$ python3 -q
>>> import numpy as np
>>> np.set_printoptions(suppress=True, linewidth=140)
>>> rnd = lambda a: np.round(a, 2) + 0
>>> M2 = np.array([[1, 0, 1, 1, 2, 1],
...     [-2, 2, 0, 2, -2, 0],
...     [-2, 1, 0, -1, 0, 2],
...     [-2, 0, 0, 2, 0, 2],
...     [2, 2, -2, 2, -1, -1],
...     [0, 0, 2, -1, 0, 1]])
>>> W0 = np.tril(M2)
>>> W0
array([[ 1,  0,  0,  0,  0,  0],
       [-2,  2,  0,  0,  0,  0],
       [-2,  1,  0,  0,  0,  0],
       [-2,  0,  0,  2,  0,  0],
       [ 2,  2, -2,  2, -1,  0],
       [ 0,  0,  2, -1,  0,  1]])
>>> Uu, sig, vt = np.linalg.svd(W0)
>>> np.argmax(sig[:-1] / (sig[1:] + 1e-6)) + 1
np.int64(5)
>>> rnd(sig)
array([4.5 , 4.13, 2.28, 1.54, 0.27, 0.  ])
>>> M2 = Uu[:, :5] @ np.diag(sig[:5]) @ vt[:5]
>>> np.linalg.matrix_rank(M2)
np.int64(5)
>>> rnd(np.sort(np.abs(np.linalg.eigvals(W0))))
array([0., 1., 1., 1., 2., 2.])
>>> W0.inv()
Traceback (most recent call last):
  File "<python-input-12>", line 1, in <module>
    W0.inv()
    ^^^^^^
AttributeError: 'numpy.ndarray' object has no attribute 'inv'
>>> (W0 + W0.T) / 2
array([[ 1. , -1. , -1. , -1. ,  1. ,  0. ],
       [-1. ,  2. ,  0.5,  0. ,  1. ,  0. ],
       [-1. ,  0.5,  0. ,  0. , -1. ,  1. ],
       [-1. ,  0. ,  0. ,  2. ,  1. , -0.5],
       [ 1. ,  1. , -1. ,  1. , -1. ,  0. ],
       [ 0. ,  0. ,  1. , -0.5,  0. ,  1. ]])
>>> (W0 - W0.T) / 2
array([[ 0. ,  1. ,  1. ,  1. , -1. ,  0. ],
       [-1. ,  0. , -0.5,  0. , -1. ,  0. ],
       [-1. ,  0.5,  0. ,  0. ,  1. , -1. ],
       [-1. ,  0. ,  0. ,  0. , -1. ,  0.5],
       [ 1. ,  1. , -1. ,  1. ,  0. ,  0. ],
       [ 0. ,  0. ,  1. , -0.5,  0. ,  0. ]])
>>> W0 @ W0
array([[ 1,  0,  0,  0,  0,  0],
       [-6,  4,  0,  0,  0,  0],
       [-4,  2,  0,  0,  0,  0],
       [-6,  0,  0,  4,  0,  0],
       [-4,  0,  2,  2,  1,  0],
       [-2,  2,  2, -3,  0,  1]])
>>> rnd(np.linalg.det(W0))
np.float64(0.0)
>>> np.allclose(W0 @ W0.T, W0.T @ W0)
False
